In [1]: import numpy as np

In [2]: np.set_printoptions(precision=1, suppress=True, linewidth=200)

In [3]: W0 = np.loadtxt("block19.csv", delimiter=",")

In [4]: W0
Out[4]: 
array([[ 0.9,  1. ,  1. ,  0.7, -1. ],
       [ 0.9,  0.3,  0.3, -0.7,  1. ],
       [-1. ,  0.8, -1. , -1. ,  1. ],
       [ 1. , -0.8,  1. ,  0.7,  0.8],
       [ 1. ,  1. ,  1. ,  0.6, -1. ],
       [-1. , -0.9, -1. , -0.9,  0.9],
       [-0.6,  1. ,  0. , -0.6, -0.8],
       [-0.9,  0.6, -0.9, -0.9,  0.9],
       [ 0.1,  1. ,  0.4, -0.4, -0.6],
       [-0.3, -0.5, -0.3,  0. ,  0.3],
       [ 0.3,  1. ,  0.5, -0.5, -0.4],
       [ 1. , -1. ,  0.9,  0.8,  0.4],
       [-1. ,  1. , -0.9, -0.8, -0.5],
       [ 1. ,  1. ,  1. , -0.1, -0.7],
       [ 0.9, -0.5,  0.5,  0. ,  0.8],
       [ 1. ,  1. ,  1. ,  0.9, -0.9],
       [ 1. , -0.9,  1. ,  0.8,  0.1],
       [-0.2,  1. ,  0.7,  0.3, -1. ],
       [-1. ,  1. , -1. , -1. , -0.1],
       [ 0.9,  0.6,  0.9,  0.5, -0.4],
       [ 1. ,  0.8,  1. ,  1. , -1. ],
       [-0.7, -0.7, -0.9, -0.8,  1. ],
       [ 1. ,  1. ,  1. ,  1. , -1. ],
       [-1. , -1. , -1. , -1. ,  1. ],
       [-0.3,  0.8, -0.4, -0.7,  0.6],
       [ 0.9,  1. ,  1. ,  0.6, -1. ],
       [ 1. , -1. ,  0.8,  0.4,  1. ],
       [ 1. ,  1. ,  1. ,  0.8, -1. ],
       [-1. ,  0.9, -1. , -1. ,  0.8],
       [-0.2, -0.5, -0.6, -0.7,  0.9],
       [ 0.5, -0.4,  0.4,  0.3,  0. ]])

In [5]: other = np.c_[W0[:, :3] @ np.array([[2, 0, 0], [0, 3, 0], [0, 1, 5]]), np.array([1, 3, 4, -1, 5, 1, 4, -5, 1, 2, -2, -2, -5, -1, -1, 1, -2, 4, 4, -1, 3, 1, 2, 3, 2, -4, -1, -2, 1, 2, -2])]

In [6]: other
Out[6]: 
array([[ 1.8,  4. ,  5. ,  1. ],
       [ 1.8,  1.2,  1.5,  3. ],
       [-2. ,  1.4, -5. ,  4. ],
       [ 2. , -1.4,  5. , -1. ],
       [ 2. ,  4. ,  5. ,  5. ],
       [-2. , -3.7, -5. ,  1. ],
       [-1.2,  3. ,  0. ,  4. ],
       [-1.8,  0.9, -4.5, -5. ],
       [ 0.2,  3.4,  2. ,  1. ],
       [-0.6, -1.8, -1.5,  2. ],
       [ 0.6,  3.5,  2.5, -2. ],
       [ 2. , -2.1,  4.5, -2. ],
       [-2. ,  2.1, -4.5, -5. ],
       [ 2. ,  4. ,  5. , -1. ],
       [ 1.8, -1. ,  2.5, -1. ],
       [ 2. ,  4. ,  5. ,  1. ],
       [ 2. , -1.7,  5. , -2. ],
       [-0.4,  3.7,  3.5,  4. ],
       [-2. ,  2. , -5. ,  4. ],
       [ 1.8,  2.7,  4.5, -1. ],
       [ 2. ,  3.4,  5. ,  3. ],
       [-1.4, -3. , -4.5,  1. ],
       [ 2. ,  4. ,  5. ,  2. ],
       [-2. , -4. , -5. ,  3. ],
       [-0.6,  2. , -2. ,  2. ],
       [ 1.8,  4. ,  5. , -4. ],
       [ 2. , -2.2,  4. , -1. ],
       [ 2. ,  4. ,  5. , -2. ],
       [-2. ,  1.7, -5. ,  1. ],
       [-0.4, -2.1, -3. ,  2. ],
       [ 1. , -0.8,  2. , -2. ]])

In [7]: np.round(np.linalg.norm(other - W0 @ np.linalg.lstsq(W0, other)[0], axis=0), 1) + 0
Out[7]: array([ 0. ,  0. ,  0. , 14.6])

In [8]: np.linalg.matrix_rank(other)
Out[8]: np.int64(4)

In [9]: np.linalg.norm(np.linalg.qr(W0)[0].T @ other, axis=0) ** 2 / ((other ** 2).sum(axis=0) + 1e-12)
Out[9]: array([1. , 1. , 1. , 0.1])
